$ ipython --no-banner

In [1]: import numpy as np

In [2]: np.set_printoptions(suppress=True, linewidth=200)

In [3]: def tidy(a):
   ...:     return np.round(a, 3) + 0
   ...: 

In [4]: arr = np.array([[5, 0, 0], [0, 0, 0], [0, 0, 0]])

In [5]: np.linalg.matrix_rank(arr, rtol=0.1)
Out[5]: np.int64(1)

In [6]: u = np.array([9, 2, 4]) + 0.5

In [7]: data = np.eye(3) - 2 * np.outer(u, u) / (u @ u)

In [8]: tidy(data)
Out[8]: 
array([[-0.546, -0.407, -0.732],
       [-0.407,  0.893, -0.193],
       [-0.732, -0.193,  0.653]])

In [9]: O, R = np.linalg.qr(data)

In [10]: O.shape, R.shape
Out[10]: ((3, 3), (3, 3))

In [11]: tidy(O @ R)
Out[11]: 
array([[-0.546, -0.407, -0.732],
       [-0.407,  0.893, -0.193],
       [-0.732, -0.193,  0.653]])

In [12]: tidy(O)
Out[12]: 
array([[-0.546,  0.407, -0.732],
       [-0.407, -0.893, -0.193],
       [-0.732,  0.193,  0.653]])

In [13]: tidy(np.trace(O @ O.T))
Out[13]: np.float64(3.0)

In [14]: M = np.load("dump.npy")

In [15]: M
Out[15]: 
array([[-1,  0,  2],
       [ 0,  0,  2],
       [ 0,  0, -1]])

In [16]: tidy(np.linalg.norm(M, 2) / np.linalg.norm(M))
Out[16]: np.float64(0.973)

In [17]: ev, V = np.linalg.eig(data)

In [18]: tidy(np.sort(np.linalg.eigvals(data @ data)))
Out[18]: array([1.+0.j, 1.+0.j, 1.+0.j])

In [19]: tidy(np.sort(np.linalg.eigvals(np.linalg.inv(data))))
Out[19]: array([-1.,  1.,  1.])

In [20]: tidy(np.prod(ev))
Out[20]: np.float64(-1.0)

In [21]: rng = np.random.default_rng(381503)

In [22]: B = M + rng.integers(-2, 3, (3, 2)) @ rng.integers(-2, 3, (2, 3))

In [23]: B
Out[23]: 
array([[-2,  1,  2],
       [ 3, -5,  6],
       [ 0,  1, -3]])

In [24]: np.abs(B - M).sum(axis=1)
Out[24]: array([ 2, 12,  3])

In [25]: B - M
Out[25]: 
array([[-1,  1,  0],
       [ 3, -5,  4],
       [ 0,  1, -2]])

In [26]: tidy(np.linalg.svd(B - M, compute_uv=False))
Out[26]: array([7.396, 1.518, 0.   ])

In [27]: X = np.array([[-1.1, -0.6, -0.2, 0.6, -1.2],
    ...:     [1.3, 0.1, 0.1, 0.9, -0.3],
    ...:     [1.0, -1.9, -1.2, 1.4, -0.7]])

In [28]: X[1] = X[2] + 0.3 * rng.normal(size=5)

In [29]: tidy(X)
Out[29]: 
array([[-1.1  , -0.6  , -0.2  ,  0.6  , -1.2  ],
       [ 1.112, -1.986, -1.27 ,  0.615, -1.365],
       [ 1.   , -1.9  , -1.2  ,  1.4  , -0.7  ]])

In [30]: B = np.array([[2, -3], [-3, -3], [-1, 2], [3, 2], [3, 1]])

In [31]: np.linalg.matrix_rank(np.vstack([X, B.T]))
Out[31]: np.int64(5)

In [32]: tidy(np.einsum("ik,kj->ij", X, B))
Out[32]: 
array([[-2.   ,  4.7  ],
       [ 7.202, -0.053],
       [11.   ,  2.4  ]])

In [33]: vec = np.array([-6, 4, 8])

In [34]: np.einsum("ij,j->i", arr, vec)
Out[34]: array([-30,   0,   0])

In [35]: (arr @ vec).argmax()
Out[35]: np.int64(1)

In [36]: np.linalg.norm(arr @ vec) <= np.linalg.norm(arr, 2) * np.linalg.norm(vec) + 1e-9
Out[36]: np.True_

In [37]: arr * vec
Out[37]: 
array([[-30,   0,   0],
       [  0,   0,   0],
       [  0,   0,   0]])

In [38]: B = X / np.sqrt((X ** 2).mean(axis=1, keepdims=True))

In [39]: np.linalg.matrix_rank(B) == np.linalg.matrix_rank(X)
Out[39]: np.True_

In [40]: np.linalg.matrix_rank(X - X.mean(axis=1, keepdims=True))
Out[40]: np.int64(3)

In [41]: tidy(B[0])
Out[41]: array([-1.332, -0.727, -0.242,  0.727, -1.453])

In [42]: vec = np.array([1, 5, -1, -1, 7])

In [43]: tidy(X @ vec)
Out[43]: array([-12.9  , -17.716, -13.6  ])

In [44]: proj = np.triu(np.array([[-1, 3, -3], [3, 0, -3], [2, 2, 3]]), 1) + np.eye(3)

In [45]: B = proj @ M @ np.linalg.inv(proj)

In [46]: np.trace(B), np.trace(M)
Out[46]: (np.float64(-2.0), np.int64(-2))

In [47]: np.poly(B)
Out[47]: array([1., 2., 1., 0.])

In [48]: proj @ M - M @ proj
Out[48]: 
array([[0., 3., 6.],
       [0., 0., 3.],
       [0., 0., 0.]])

In [49]: E = np.loadtxt("arr.csv", delimiter=",")

In [50]: E
Out[50]: 
array([[-1. ,  1.3,  0.9, -0.9],
       [-1.1,  0.1, -0.8, -0.7],
       [-2.6, -1. ,  0.4,  0.2],
       [ 0.1, -1.3, -0.1,  0.7],
       [-2.5,  7. , -2.5, -5. ],
       [-1.4, -1. ,  0.6, -0.3],
       [ 0.6, -1.5, -0.4,  0.8],
       [ 0. , -1.1, -1.3, -0.6],
       [-1.4,  1.1,  0.9, -0.7],
       [-0.1,  0.3, -0.4,  0.3],
       [ 2.2, -1.5,  1. ,  0.6],
       [-0.5,  1.5, -2.1,  0.4],
       [ 0. ,  0.2,  0.3,  0.4],
       [-2. , -2.2, -0.8,  0.2],
       [ 1.6, -0.3, -0.1,  0.8],
       [ 0.8,  0.3,  0.8, -0.6],
       [-1. ,  1.4,  2.2,  0.1],
       [ 0.8,  1.1,  0.8, -1.3]])

In [51]: D = np.linalg.norm(E[:, None] - E[None], axis=-1)

In [52]: D.shape
Out[52]: (18, 18)

In [53]: np.linalg.matrix_rank(D ** 2)
Out[53]: np.int64(6)

In [54]: D.mean(axis=1).argmax()
Out[54]: np.int64(4)

In [55]: D[4].round(6).argsort(kind="stable")[:4]
Out[55]: array([ 4,  0, 11,  8])

In [56]: labels = E[:, 3] > np.median(E[:, 3])

In [57]: u = E[labels].mean(axis=0) - E[~labels].mean(axis=0)

In [58]: ((E - E.mean(axis=0)) @ u > 0).astype(int)
Out[58]: array([0, 0, 1, 1, 0, 1, 1, 1, 0, 1, 1, 0, 1, 1, 1, 0, 0, 0])

In [59]: labels.astype(int)
Out[59]: array([0, 0, 1, 1, 0, 0, 1, 0, 0, 1, 1, 1, 1, 1, 1, 0, 0, 0])

In [60]: vec = np.array([2, 1, 1, 1])

In [61]: rhs = E @ vec

In [62]: tidy(rhs)
Out[62]: array([-0.7, -3.6, -5.6, -0.5, -5.5, -3.5,  0.1, -3. , -1.5,  0. ,  4.5, -1.2,  0.9, -6.8,  3.6,  2.1,  1.7,  2.2])

In [63]: tidy(np.linalg.solve(E.T @ E, E.T @ rhs))
Out[63]: array([2., 1., 1., 1.])

In [64]: tidy(np.linalg.pinv(E) @ E)
Out[64]: 
array([[1., 0., 0., 0.],
       [0., 1., 0., 0.],
       [0., 0., 1., 0.],
       [0., 0., 0., 1.]])

In [65]: rhs = rhs + 0.1 * rng.normal(size=18)

In [66]: tidy(rhs)
Out[66]: array([-0.754, -3.457, -5.458, -0.403, -5.423, -3.535,  0.054, -2.885, -1.555,  0.216,  4.411, -1.341,  0.766, -6.614,  3.537,  2.347,  1.571,  2.284])

In [67]: c, *_ = np.linalg.lstsq(E, rhs)

In [68]: c.round()
Out[68]: array([2., 1., 1., 1.])

In [69]: tidy(E.T @ (rhs - E @ c))
Out[69]: array([0., 0., 0., 0.])

In [70]: B = np.array([[-1, 3, 1, 0],
    ...:     [-1, 3, 2, -3],
    ...:     [-1, 3, -2, -2],
    ...:     [-3, 2, 0, -1],
    ...:     [3, -2, -2, 1]])

In [71]: W0 = B.T @ B

In [72]: W0
Out[72]: 
array([[ 21, -21,  -7,  11],
       [-21,  35,   7, -19],
       [ -7,   7,  13,  -4],
       [ 11, -19,  -4,  15]])

In [73]: # symmetric, so the eigenvalues are real

In [74]: ev, V = np.linalg.eigh(W0)

In [75]: vec = np.array([-2, 1, -2, -1])

In [76]: tidy(np.linalg.eigvalsh(W0[1:, 1:]))
Out[76]: array([ 3.524, 11.165, 48.311])

In [77]: (np.sign(V[:, -1].round(6)) == np.sign(V[0, -1].round(6))).astype(int)
Out[77]: array([1, 0, 0, 1])

In [78]: u = np.array([0, -3, 1, 0])

In [79]: B = W0 + np.outer(u, np.eye(4)[1])

In [80]: B
Out[80]: 
array([[ 21., -21.,  -7.,  11.],
       [-21.,  32.,   7., -19.],
       [ -7.,   8.,  13.,  -4.],
       [ 11., -19.,  -4.,  15.]])

In [81]: np.linalg.matrix_rank(np.linalg.inv(B) - np.linalg.inv(W0), tol=1e-8)
Out[81]: np.int64(1)

In [82]: np.trace(W0)
Out[82]: np.int64(84)

In [83]: tidy(np.linalg.det(W0))
Out[83]: np.float64(14602.0)

In [84]: assert W0 == W0.T
---------------------------------------------------------------------------
ValueError                                Traceback (most recent call last)
Cell In[84], line 1
----> 1 assert W0 == W0.T

ValueError: The truth value of an array with more than one element is ambiguous. Use a.any() or a.all()

In [85]: A = np.load("test18.npy")

In [86]: tidy(A)
Out[86]: 
array([[ 2.999, -0.017, -0.05 ],
       [-0.017,  2.699, -0.901],
       [-0.05 , -0.901,  0.302]])

In [87]: # symmetric

In [88]: tidy(np.linalg.norm(A, axis=1))
Out[88]: array([3.   , 2.845, 0.952])

In [89]: tidy(np.linalg.norm(A[2], 1)), tidy(np.linalg.norm(A[2], np.inf))
Out[89]: (np.float64(1.253), np.float64(0.901))
